% python3 -q
>>> import numpy as np
>>> from numpy import linalg as LA
>>> np.set_printoptions(suppress=True, linewidth=140)
>>> B = np.array([[1, 5], [-5, -5], [4, 1]])
>>> J = np.tile(B, (2, 3))
>>> J
array([[ 1,  5,  1,  5,  1,  5],
       [-5, -5, -5, -5, -5, -5],
       [ 4,  1,  4,  1,  4,  1],
       [ 1,  5,  1,  5,  1,  5],
       [-5, -5, -5, -5, -5, -5],
       [ 4,  1,  4,  1,  4,  1]])
>>> # looks like rank 2
>>> rng = np.random.default_rng(2)
>>> lab = rng.permutation(6)
>>> lab
array([3, 5, 2, 4, 0, 1])
>>> B = J[lab][:, lab]
>>> np.allclose(B, J)
False
>>> B
array([[ 5,  5,  1,  1,  1,  5],
       [ 1,  1,  4,  4,  4,  1],
       [ 1,  1,  4,  4,  4,  1],
       [-5, -5, -5, -5, -5, -5],
       [ 5,  5,  1,  1,  1,  5],
       [-5, -5, -5, -5, -5, -5]])
>>> M = np.loadtxt("test2.csv", delimiter=",")
>>> M
array([[ 1.,  1., -1., -1., -1., -1.,  1.,  1.],
       [ 1.,  1., -1., -1.,  1.,  1., -1., -1.],
       [ 1.,  1.,  1.,  1., -1., -1., -1., -1.]])
>>> W = np.array([[8, 8, 2, 6],
...     [-8, -4, 1, 5],
...     [9, 1, 9, -1],
...     [4, 0, 3, -2],
...     [-8, -7, 5, 7],
...     [4, -5, 4, -2],
...     [-2, 2, 8, 4],
...     [-9, 2, -5, 7]])
>>> c = np.array([5, -5, -4, 7])
>>> hid = np.maximum(M @ W + c, 0)
>>> np.round((hid > 0).mean(axis=0), 1)
array([0.3, 0.7, 0. , 0.7])
>>> LA.matrix_rank(hid)
np.int64(3)
>>> Z = np.array([[-1, -2], [0, 3], [-1, -3], [-2, 2]])
>>> W @ Z
array([[-22,  14],
       [ -3,  11],
       [-16, -44],
       [ -3, -21],
       [-11,  -6],
       [ -4, -39],
       [-14,  -6],
       [  0,  53]])
>>> r0 = np.array([5, 2, 4])
>>> np.convolve(M[1], r0)
array([ 5.,  7.,  1., -3., -1.,  3.,  1., -3., -6., -4.])
>>> np.correlate(M[1], M[0], "full")
array([ 1.,  2., -1., -4., -1.,  2.,  1.,  0., -1., -2.,  1.,  4.,  1., -2., -1.])
>>> B = M[0, 0] * M[1:] - np.outer(M[1:, 0], M[0])
>>> B
array([[ 0.,  0.,  0.,  0.,  2.,  2., -2., -2.],
       [ 0.,  0.,  2.,  2.,  0.,  0., -2., -2.]])
>>> LA.matrix_rank(B), LA.matrix_rank(M)
(np.int64(2), np.int64(3))
>>> M[:, 0] / M[0, 0]
array([1., 1., 1.])
>>> np.flatnonzero(~B.round(6).any(axis=1))
array([], dtype=int64)
>>> B = np.array([[5, -5, -4],
...     [-1, -4, 4],
...     [-5, -5, 0],
...     [1, 0, -2],
...     [3, -2, -3],
...     [-4, 1, 0],
...     [5, -2, -1],
...     [-2, -4, -5]])
>>> np.vstack([M, B.T]).shape
(6, 8)
>>> left, sigma, Vh = LA.svd(J)
>>> V = Vh[:(sigma > 1e-8).sum()]
>>> x = J[5] + 4 * J[2] + rng.integers(2) * np.eye(6)[3]
>>> x
array([20.,  5., 20.,  5., 20.,  5.])
>>> np.round(V.T @ V, 1) + 0
array([[0.3, 0. , 0.3, 0. , 0.3, 0. ],
       [0. , 0.3, 0. , 0.3, 0. , 0.3],
       [0.3, 0. , 0.3, 0. , 0.3, 0. ],
       [0. , 0.3, 0. , 0.3, 0. , 0.3],
       [0.3, 0. , 0.3, 0. , 0.3, 0. ],
       [0. , 0.3, 0. , 0.3, 0. , 0.3]])
>>> E = np.diag(np.array([2, 1, 2])) + 3 * np.eye(3, k=1) + 3 * np.eye(3, k=-1)
>>> E
array([[2., 3., 0.],
       [3., 1., 3.],
       [0., 3., 2.]])
>>> # symmetric
>>> np.all(LA.eigvalsh(E) > 0)
np.False_
>>> [round(float(LA.det(E[:i, :i])), 2) + 0 for i in range(1, 4)]
[2.0, -7.0, -32.0]
>>> round(float(LA.eigvalsh(E).min()), 1)
-2.8
>>> W = np.array([[0, 2, -2, 2, 1], [-1, 0, -2, 0, 2], [1, -2, 0, -2, -1]])
>>> c = np.array([4, -5, -4, 4, 5])
>>> hid = np.maximum(E @ W + c, 0)
>>> hid
array([[ 1.,  0.,  0.,  8., 13.],
       [ 6.,  0.,  0.,  4.,  7.],
       [ 3.,  0.,  0.,  0.,  9.]])
>>> (hid > 0).astype(int)
array([[1, 0, 0, 1, 1],
       [1, 0, 0, 1, 1],
       [1, 0, 0, 0, 1]])
>>> Z = np.array([[-2, 2, 2], [3, -2, -1], [-2, 2, 1], [3, 3, 1], [-1, 1, 1]])
>>> hid @ Z
array([[  9.,  39.,  23.],
       [ -7.,  31.,  23.],
       [-15.,  15.,  15.]])
>>> W @ Z
array([[ 15,  -1,  -1],
       [  4,  -4,  -2],
       [-13,  -1,   1]])
>>> data = np.loadtxt("layer18.csv", delimiter=",")
>>> data
array([[0., 0., 2.],
       [0., 0., 3.],
       [0., 0., 0.]])
>>> # column 1 repeats column 0
>>> left, sigma, Vh = LA.svd(data)
>>> V = Vh[:(sigma > 1e-8).sum()]
>>> x = data[2] + 4 * data[1] + rng.integers(2) * np.eye(3)[0]
>>> x
array([ 0.,  0., 12.])
>>> np.diag(V.T @ V)
array([0., 0., 1.])
>>> round(float(LA.norm(x - V.T @ V @ x)), 1)
0.0
>>> LA.matrix_rank(np.vstack([data, x]))
np.int64(1)
>>> rank = LA.matrix_rank(data)
>>> rank
np.int64(1)
>>> ns = LA.svd(data)[2][rank:].T
>>> np.allclose(data @ ns, 0)
True
>>> [int(LA.matrix_rank(data[:, :j + 1])) for j in range(3)]
[0, 0, 1]
>>> data @ ns
array([[0., 0.],
       [0., 0.],
       [0., 0.]])
>>> ns.shape
(3, 2)
>>> [int(LA.matrix_rank(np.delete(data, i, axis=0))) for i in range(3)]
[1, 1, 1]
>>> ns @ ns.T
array([[1., 0., 0.],
       [0., 1., 0.],
       [0., 0., 0.]])
>>> W0 = np.array([[0, 2, 1, 1, 3, 4],
...     [2, 0, 2, 1, 2, 0],
...     [1, 2, 2, 0, 4, 3],
...     [1, 1, 0, 0, 0, 3],
...     [3, 2, 4, 0, 4, 2],
...     [4, 0, 3, 3, 2, 4]])
>>> evals, V = LA.eigh(W0)
>>> x = np.array([1, -2, 3, -3, -3, -1])
>>> np.round(V * np.maximum(evals, 0) @ V.T, 1)
array([[2. , 1.1, 1.9, 1.1, 2.3, 2.9],
       [1.1, 1. , 1.5, 0.2, 2. , 0.9],
       [1.9, 1.5, 2.8, 0.4, 3.5, 2.2],
       [1.1, 0.2, 0.4, 1.2, 0.3, 2.2],
       [2.3, 2. , 3.5, 0.3, 4.6, 2.3],
       [2.9, 0.9, 2.2, 2.2, 2.3, 5. ]])
